$ ipython --no-banner

In [1]: import numpy as np

In [2]: np.set_printoptions(precision=1, suppress=True, linewidth=140, legacy="1.25")

In [3]: sigma = 3 * 0.9 ** np.arange(6)

In [4]: rng = np.random.default_rng(5500)

In [5]: K = rng.normal(size=(36, 6)) * rng.permutation(sigma)

In [6]: K.round(1) + 0
Out[6]: 
array([[-1.8,  1.5,  2. , -3.7, -2.9, -1.7],
       [ 3.4, -1.6, -1.3, -1.8, -0.2, -2.4],
       [-5. , -2.6,  1.6,  2. ,  3. ,  0.4],
       [-2.8, -1.4,  0.6, -1.3,  4.2,  1.1],
       [-0.4, -2.4, -0.1,  0.1,  2.1, -1.7],
       [-4.6,  1.3, -2. , -2.2, -4.4,  1.3],
       [-2.5,  2.6, -1.1, -3.3,  0.3, -2.8],
       [-0.1, -3.9,  1.3,  1.9,  0.7,  2.8],
       [-1.6, -0.8,  0.3,  1.3,  0.5,  3.4],
       [-3.5, -1.6, -0.2,  0.4, -0.2,  3.9],
       [-2.9, -1.8,  1.5, -0.2, -2.2,  3. ],
       [ 2. , -0.7, -0.9,  0.2,  1.3, -0.9],
       [-0.4, -2. , -2.3,  0.6,  2.1, -1. ],
       [-1.6,  1. ,  1.2,  2.8,  0.7,  2. ],
       [ 3.2,  4. , -0.6, -0.1,  1.3,  0.6],
       [ 1.3, -0.9, -1.5,  1.9, -4.2, -2.2],
       [ 0.9,  1.1, -0.9,  1.1,  0. , -4.8],
       [-4.1, -2.5, -0.2,  0.3, -2. ,  1.9],
       [ 1.5, -0.4,  0.6,  0.4,  2.5, -1.6],
       [ 3.2,  2.3,  0.1, -0.6,  4.3,  0. ],
       [ 1.6, -4. ,  1. ,  0. ,  3.1,  3.1],
       [-3.2,  1.7, -1.1,  2.6,  1.3, -1.4],
       [ 0.8,  1.1,  4.6, -1.3, -2.1, -2.1],
       [ 5. ,  0.2,  0.9,  2.1,  2. ,  0.7],
       [ 3.4,  1.2,  0.9,  2.3,  3.2, -2.4],
       [-6.8,  0.9,  1.8,  4. , -3.2, -1.5],
       [-1.1,  4.6,  0.6,  0.2,  1.9,  3.7],
       [-0.5, -1.1, -0.3,  1.5,  2.6,  0.5],
       [ 3.2,  2.5, -2.2,  0.8,  1.8,  2.3],
       [ 0.6,  4.9,  2.4,  0.4, -1. ,  1.1],
       [-0.2, -0.2, -1.1, -0.1,  0.5,  2.1],
       [ 2.1,  0.1, -0.7, -3.4, -2.7,  3.9],
       [ 1.7, -0.8,  0.8,  3.3,  1.1,  1. ],
       [ 1.3,  6.6,  1.6, -0.7, -0.5,  0.9],
       [-1.1, -0.4,  0.4, -1.5, -4.9, -4.2],
       [-2.3,  0.8, -1.2,  1.2, -2.8,  0.1]])

In [7]: Xc = K - K.mean(axis=0)

In [8]: V = np.linalg.svd(Xc)[2][:4]

In [9]: Y = Xc - Xc @ V.T @ V

In [10]: (Xc @ V.T).std(axis=0)
Out[10]: array([3. , 2.7, 2.2, 1.9])

In [11]: np.round(np.diag(V.T @ V), 1) + 0
Out[11]: array([0.9, 1. , 0. , 0.4, 0.7, 1. ])

In [12]: np.linalg.norm(Y, axis=1).round(6).argmax()
Out[12]: 22

In [13]: Z = K[[34, 4]].astype(float)

In [14]: for _ in range(6):
    ...:     z = np.linalg.norm(K[:, None] - Z, axis=-1).argmin(axis=1)
    ...:     Z = np.array([K[z == j].mean(axis=0) for j in range(2)])
    ...: 

In [15]: z
Out[15]: array([0, 1, 1, 1, 1, 0, 0, 1, 1, 1, 0, 1, 1, 1, 1, 0, 0, 0, 1, 1, 1, 1, 0, 1, 1, 0, 1, 1, 1, 1, 1, 1, 1, 1, 0, 0])

In [16]: Z
Out[16]: 
array([[-2.1,  0.3,  0.3, -0.3, -2.6, -1.2],
       [ 0.5,  0.2,  0.1,  0.6,  1.4,  0.9]])

In [17]: G = np.cov(K, rowvar=False)

In [18]: K.std(axis=0)
Out[18]: array([2.7, 2.4, 1.4, 1.8, 2.4, 2.3])

In [19]: np.round(np.corrcoef(K.T), 1) + 0
Out[19]: 
array([[ 1. ,  0.2, -0.1, -0.1,  0.3, -0.1],
       [ 0.2,  1. ,  0.1, -0.2, -0.1, -0.1],
       [-0.1,  0.1,  1. ,  0.1,  0. ,  0. ],
       [-0.1, -0.2,  0.1,  1. ,  0.3,  0.1],
       [ 0.3, -0.1,  0. ,  0.3,  1. ,  0.1],
       [-0.1, -0.1,  0. ,  0.1,  0.1,  1. ]])

In [20]: G
Out[20]: 
array([[ 7.6,  1.1, -0.3, -0.3,  2.3, -0.6],
       [ 1.1,  5.7,  0.3, -0.7, -0.6, -0.5],
       [-0.3,  0.3,  2.1,  0.2, -0.1,  0.1],
       [-0.3, -0.7,  0.2,  3.4,  1.2,  0.2],
       [ 2.3, -0.6, -0.1,  1.2,  6.1,  0.8],
       [-0.6, -0.5,  0.1,  0.2,  0.8,  5.3]])

In [21]: np.argwhere(np.triu(np.abs(np.corrcoef(K.T)) > 0.8, 1))
Out[21]: array([], shape=(0, 2), dtype=int64)

In [22]: np.round(np.median(K, axis=0), 1) + 0
Out[22]: array([-0.3,  0. ,  0.2,  0.3,  0.6,  0.5])

In [23]: G.shape
Out[23]: (6, 6)

In [24]: dist = np.linalg.norm(K[:, None] - K[None], axis=-1)

In [25]: np.linalg.matrix_rank(dist ** 2)
Out[25]: 8

In [26]: dist.shape
Out[26]: (36, 36)

In [27]: dist[34].round(6).argsort(kind="stable")[:4]
Out[27]: array([34,  0, 15, 22])

In [28]: np.flatnonzero(dist[34] < dist.mean() / 2)
Out[28]: array([34])

In [29]: dist.mean(axis=1).argmax()
Out[29]: 25

In [30]: vec = np.array([3, 1, 0, 1, 3, 1])

In [31]: a = np.maximum(K @ vec, 0)

In [32]: np.flatnonzero(a > 1e-9)
Out[32]: array([ 1,  3,  4,  7,  8, 11, 12, 13, 14, 16, 18, 19, 20, 23, 24, 26, 27, 28, 29, 30, 32, 33])

In [33]: feats = np.loadtxt("mat.csv", delimiter=",")

In [34]: feats.round(1) + 0
Out[34]: 
array([[-29.6,   4. ,   7.9,  -7.9, -13.8, -15.8, -17.7],
       [-27.6,   3.8,   7.4,  -7.3, -12.8, -14.6, -16.5],
       [-27. ,   3.7,   7.2,  -7.1, -12.6, -14.3, -16.1],
       [-26.4,   3.6,   7.1,  -6.9, -12.2, -14. , -15.7],
       [-18.5,   2.7,   4.9,  -4.5,  -8.5,  -9.6, -10.7],
       [ -6.2,   1. ,   1.1,  -1.1,  -3.1,  -3.1,  -3.1],
       [ -4.4,   0.7,   0.5,  -0.6,  -2.3,  -2.2,  -2.1],
       [ -1.3,   0.1,  -0.3,   0. ,  -0.9,  -0.7,  -0.5],
       [ -0.8,   0.1,  -0.3,   0. ,  -0.6,  -0.5,  -0.3],
       [  1.3,   0.1,   1.2,   0.1,   1.5,   1. ,   0.5],
       [  1.3,   0.2,   1.2,   0.1,   1.6,   1.1,   0.5],
       [  4.3,   0.7,   3.8,   0.6,   5.2,   3.6,   2. ],
       [  5. ,   0.8,   4.3,   0.8,   5.9,   4.2,   2.4],
       [  7.2,   1.2,   5.8,   1.3,   8.3,   6. ,   3.7],
       [ 12.2,   1.9,   8.5,   2.7,  13.3,  10. ,   6.7],
       [ 19. ,   2.8,  11.7,   4.7,  19.9,  15.5,  11. ],
       [ 22.1,   3.2,  13. ,   5.6,  22.8,  17.9,  13. ]])

In [35]: Uu, sigma, VT = np.linalg.svd(feats)

In [36]: V = VT[:(sigma > 1e-8).sum()]

In [37]: vec = feats[12] + 5 * feats[8] + rng.integers(2) * np.eye(7)[6]

In [38]: vec
Out[38]: array([1.1, 1.1, 2.8, 0.7, 2.7, 1.9, 2.1])

In [39]: np.diag(V.T @ V)
Out[39]: array([0.7, 0.3, 0.7, 0.4, 0.4, 0.2, 0.4])

In [40]: np.round(np.linalg.norm(vec - V.T @ V @ vec), 1)
Out[40]: 0.8

In [41]: print(np.round(V.T @ V, 1) + 0)
[[ 0.7 -0.3 -0.1 -0.1  0.3  0.2  0.1]
 [-0.3  0.3  0.2  0.2  0.   0.1  0.2]
 [-0.1  0.2  0.7 -0.1  0.3  0.1 -0.2]
 [-0.1  0.2 -0.1  0.4  0.   0.2  0.3]
 [ 0.3  0.   0.3  0.   0.4  0.2  0.1]
 [ 0.2  0.1  0.1  0.2  0.2  0.2  0.2]
 [ 0.1  0.2 -0.2  0.3  0.1  0.2  0.4]]
